$ ipython --no-banner

In [1]: import numpy as np

In [2]: np.set_printoptions(precision=2, suppress=True, linewidth=160, floatmode="fixed")

In [3]: mat = np.loadtxt("a.csv", delimiter=",")

In [4]: mat
Out[4]: 
array([[-2.25,  2.05,  0.42,  0.51],
       [ 0.60, -1.49, -0.44,  0.97],
       [-1.09, -3.36, -3.32, -1.82],
       [ 2.10,  1.00, -2.67,  2.75],
       [ 0.79,  0.21,  1.64, -3.22],
       [-0.25, -1.39,  2.52,  0.67],
       [-3.47, -1.73,  1.42, -1.76],
       [-3.83,  3.05, -1.92, -1.12],
       [ 2.00,  4.85, -4.12, -0.46],
       [-3.95,  2.54,  0.91, -1.96],
       [ 3.71,  4.33, -3.97, -1.52],
       [-1.19, -1.25, -2.89,  1.91],
       [ 1.15, -0.13,  0.00,  1.86],
       [ 0.67,  5.47, -0.22, -2.76],
       [ 2.26, -1.96, -0.63,  2.35],
       [ 0.85, -1.00,  1.47,  0.77],
       [ 4.74,  3.35, -1.93,  0.48],
       [-2.16,  1.56, -2.41, -3.33],
       [ 5.33, -0.59, -1.98,  1.53]])

In [5]: A2 = mat / np.sqrt((mat ** 2).mean(axis=1, keepdims=True))

In [6]: np.linalg.matrix_rank(A2) == np.linalg.matrix_rank(mat)
Out[6]: np.True_

In [7]: A2[3]
Out[7]: array([ 0.94,  0.45, -1.19,  1.23])

In [8]: W2 = mat[[13, 5]].astype(float)

In [9]: for _ in range(5):
   ...:     lab = np.linalg.norm(mat[:, None] - W2, axis=-1).argmin(axis=1)
   ...:     W2 = np.array([mat[lab == j].mean(axis=0) for j in range(2)])
   ...: 

In [10]: lab
Out[10]: array([1, 1, 1, 1, 1, 1, 1, 0, 0, 0, 0, 1, 1, 0, 1, 1, 0, 0, 1])

In [11]: W2[1] - W2[0]
Out[11]: array([ 0.23, -4.40,  1.58,  2.07])

In [12]: W2
Out[12]: 
array([[ 0.17,  3.59, -1.95, -1.52],
       [ 0.40, -0.80, -0.37,  0.54]])

In [13]: np.bincount(lab)
Out[13]: array([ 7, 12])

In [14]: np.round(np.linalg.norm(W2[1] - W2[0]), 2)
Out[14]: np.float64(5.11)

In [15]: np.round(W2[1] @ W2[0], 2)
Out[15]: np.float64(-2.92)

In [16]: round(float(np.linalg.norm(W2, 1)), 2), round(float(np.linalg.norm(W2, np.inf)), 2)
Out[16]: (4.4, 7.24)

In [17]: np.linalg.norm(W2, axis=0)
Out[17]: array([0.44, 3.68, 1.99, 1.62])

In [18]: r0 = np.array([0, 2, 1])

In [19]: g = np.array([5, 0])

In [20]: arr = r0[:, None] + g[None, :]

In [21]: arr
Out[21]: 
array([[5, 0],
       [7, 2],
       [6, 1]])

In [22]: A2 = np.c_[arr[:, :1] @ np.array([[4]]), np.array([-6, 5, 1])]

In [23]: A2
Out[23]: 
array([[20, -6],
       [28,  5],
       [24,  1]])

In [24]: np.round(np.linalg.lstsq(arr, A2[:, 0])[0], 2) + 0
Out[24]: array([4.00, 0.00])

In [25]: np.linalg.matrix_rank(A2)
Out[25]: np.int64(2)

In [26]: M = np.loadtxt("test3.csv", delimiter=",")

In [27]: M
Out[27]: 
array([[  3.00,  -2.00,   5.00,   1.00,  -4.00],
       [ -1.00,  -7.00,   8.00,  -1.00,  -8.00],
       [  3.00,  -2.00,   3.00,   1.00,  -6.00],
       [  0.00,  -5.00,   5.00,  -1.00,  -6.00],
       [ -5.00,  -4.00,  10.00,   0.00,  -8.00],
       [ -5.00,   0.00,   7.00,  -5.00,  -7.00],
       [  0.00,  -4.00,   8.00,  -6.00,  -5.00],
       [  2.00,  -8.00,   5.00,  -3.00,  -9.00],
       [  6.00,  -4.00,   5.00,  -7.00,  -7.00],
       [ 11.00,  -8.00,   6.00,  -6.00,  -2.00],
       [ 14.00,  -6.00,   8.00, -10.00,   1.00],
       [ 10.00,  -5.00,  13.00, -15.00,   6.00],
       [ 11.00,  -9.00,   8.00, -10.00,   5.00],
       [ 15.00, -10.00,   8.00, -14.00,  10.00],
       [ 11.00,  -7.00,  12.00,  -9.00,   5.00],
       [  9.00,  -6.00,  11.00, -10.00,  10.00],
       [  8.00,  -3.00,   9.00,  -5.00,   8.00],
       [  6.00,  -7.00,  10.00,  -7.00,  10.00],
       [  9.00,  -6.00,  15.00, -10.00,   7.00],
       [  5.00,  -6.00,  11.00,  -5.00,   9.00],
       [  8.00, -11.00,  14.00,  -4.00,   7.00],
       [  6.00,  -6.00,  19.00,  -6.00,   4.00],
       [  8.00,  -1.00,  24.00,  -5.00,   2.00],
       [ 13.00,   3.00,  27.00,  -4.00,   2.00],
       [ 13.00,   4.00,  26.00,  -6.00,   0.00],
       [  9.00,   3.00,  31.00,  -8.00,  -4.00],
       [  6.00,   4.00,  33.00, -13.00,   1.00],
       [  1.00,   8.00,  33.00, -10.00,   3.00]])

In [28]: x0 = np.array([0, 3, 0, 3, 3])

In [29]: rhs = M @ x0

In [30]: np.round(np.linalg.lstsq(M, rhs)[0], 2) + 0
Out[30]: array([0.00, 3.00, 0.00, 3.00, 3.00])

In [31]: np.round(np.linalg.pinv(M) @ M, 2) + 0
Out[31]: 
array([[1.00, 0.00, 0.00, 0.00, 0.00],
       [0.00, 1.00, 0.00, 0.00, 0.00],
       [0.00, 0.00, 1.00, 0.00, 0.00],
       [0.00, 0.00, 0.00, 1.00, 0.00],
       [0.00, 0.00, 0.00, 0.00, 1.00]])

In [32]: rng = np.random.default_rng(7852)

In [33]: rhs = rhs + 0.1 * rng.normal(size=28)

In [34]: rhs
Out[34]: 
array([-14.97, -48.06, -21.12, -36.06, -36.05, -35.94, -44.97, -60.03, -54.07, -47.94, -45.02, -42.09, -41.95, -42.08, -33.05, -18.11,   0.15, -12.09, -26.97,
        -5.90, -24.01, -23.99, -11.96,   2.90,  -6.06, -26.96, -24.00,   2.97])

In [35]: beta, *_ = np.linalg.lstsq(M, rhs)

In [36]: round(float(np.linalg.norm(rhs - M @ beta)), 2)
Out[36]: 0.35

In [37]: [round(float(np.linalg.norm(np.linalg.solve(M.T @ M + lam * np.eye(5), M.T @ rhs))), 2) for lam in (0, 1, 10, 100)]
Out[37]: [5.2, 5.19, 5.11, 4.49]

In [38]: beta.round()
Out[38]: array([-0.00,  3.00,  0.00,  3.00,  3.00])

In [39]: np.round(M.T @ (rhs - M @ beta), 2) + 0
Out[39]: array([0.00, 0.00, 0.00, 0.00, 0.00])

In [40]: Ac = M - M.mean(axis=0)

In [41]: vecs = np.linalg.svd(Ac)[2][:1]

In [42]: A2 = Ac - Ac @ vecs.T @ vecs

In [43]: np.cov(Ac @ vecs.T, rowvar=False)
Out[43]: array(104.18)

In [44]: np.round(np.linalg.norm(A2) / np.linalg.norm(Ac), 2)
Out[44]: np.float64(0.68)

In [45]: A2.std(axis=0)
Out[45]: array([4.81, 3.53, 2.38, 3.57, 5.65])

In [46]: K = np.loadtxt("mat.csv", delimiter=",")

In [47]: K
Out[47]: 
array([[ 0.00,  0.90, -0.44],
       [ 0.11, -0.43, -0.89],
       [-0.99, -0.05, -0.10]])

In [48]: x0 = np.array([0, -3, 2])

In [49]: np.round(np.linalg.inv(K), 2) + 0
Out[49]: 
array([[ 0.00,  0.11, -0.99],
       [ 0.90, -0.43, -0.05],
       [-0.44, -0.89, -0.10]])

In [50]: np.sort(np.abs(np.degrees(np.angle(np.linalg.eigvals(K)))))
Out[50]: array([  0.00, 140.03, 140.03])

In [51]: np.round(np.linalg.norm(x0), 2), np.round(np.linalg.norm(K @ x0), 2)
Out[51]: (np.float64(3.61), np.float64(3.61))

In [52]: np.round(K.T @ (K @ x0), 2) + 0
Out[52]: array([ 0.00, -3.00,  2.00])

In [53]: round(float(np.linalg.det(K)), 2)
Out[53]: 1.0

In [54]: 3 - np.linalg.matrix_rank(K - np.eye(3), tol=1e-8)
Out[54]: np.int64(1)

In [55]: A2 = np.array([[2, 1], [2, 1]])

In [56]: W2 = np.array([[4, -5, -2], [4, 5, 5], [-2, -2, 5]])

In [57]: X = np.kron(A2, W2)

In [58]: X
Out[58]: 
array([[  8, -10,  -4,   4,  -5,  -2],
       [  8,  10,  10,   4,   5,   5],
       [ -4,  -4,  10,  -2,  -2,   5],
       [  8, -10,  -4,   4,  -5,  -2],
       [  8,  10,  10,   4,   5,   5],
       [ -4,  -4,  10,  -2,  -2,   5]])

In [59]: A2 = np.c_[mat[:, :3] @ np.array([[0, 2, 2], [1, 3, 4], [0, 2, 3]]), np.array([1, 0, 0, 3, 3, 1, 0, 0, 1, 3, 3, 3, 3, 2, 1, 0, 0, 0, 2])]

In [60]: A2
Out[60]: 
array([[  2.05,   2.49,   4.96,   1.00],
       [ -1.49,  -4.15,  -6.08,   0.00],
       [ -3.36, -18.90, -25.58,   0.00],
       [  1.00,   1.86,   0.19,   3.00],
       [  0.21,   5.49,   7.34,   3.00],
       [ -1.39,   0.37,   1.50,   1.00],
       [ -1.73,  -9.29,  -9.60,   0.00],
       [  3.05,  -2.35,  -1.22,   0.00],
       [  4.85,  10.31,  11.04,   1.00],
       [  2.54,   1.54,   4.99,   3.00],
       [  4.33,  12.47,  12.83,   3.00],
       [ -1.25, -11.91, -16.05,   3.00],
       [ -0.13,   1.91,   1.78,   3.00],
       [  5.47,  17.31,  22.56,   2.00],
       [ -1.96,  -2.62,  -5.21,   1.00],
       [ -1.00,   1.64,   2.11,   0.00],
       [  3.35,  15.67,  17.09,   0.00],
       [  1.56,  -4.46,  -5.31,   0.00],
       [ -0.59,   4.93,   2.36,   2.00]])

In [61]: np.round(np.linalg.lstsq(mat, A2[:, 0])[0], 2) + 0
Out[61]: array([0.00, 1.00, 0.00, 0.00])

In [62]: np.round(np.linalg.norm(A2 - mat @ np.linalg.lstsq(mat, A2)[0], axis=0), 2) + 0
Out[62]: array([0.00, 0.00, 0.00, 7.29])

In [63]: np.linalg.matrix_rank(A2)
Out[63]: np.int64(4)

In [64]: np.linalg.matrix_rank(np.c_[mat, A2])
Out[64]: np.int64(5)

In [65]: np.linalg.norm(np.linalg.qr(mat)[0].T @ A2, axis=0) ** 2 / ((A2 ** 2).sum(axis=0) + 1e-12)
Out[65]: array([1.00, 1.00, 1.00, 0.20])
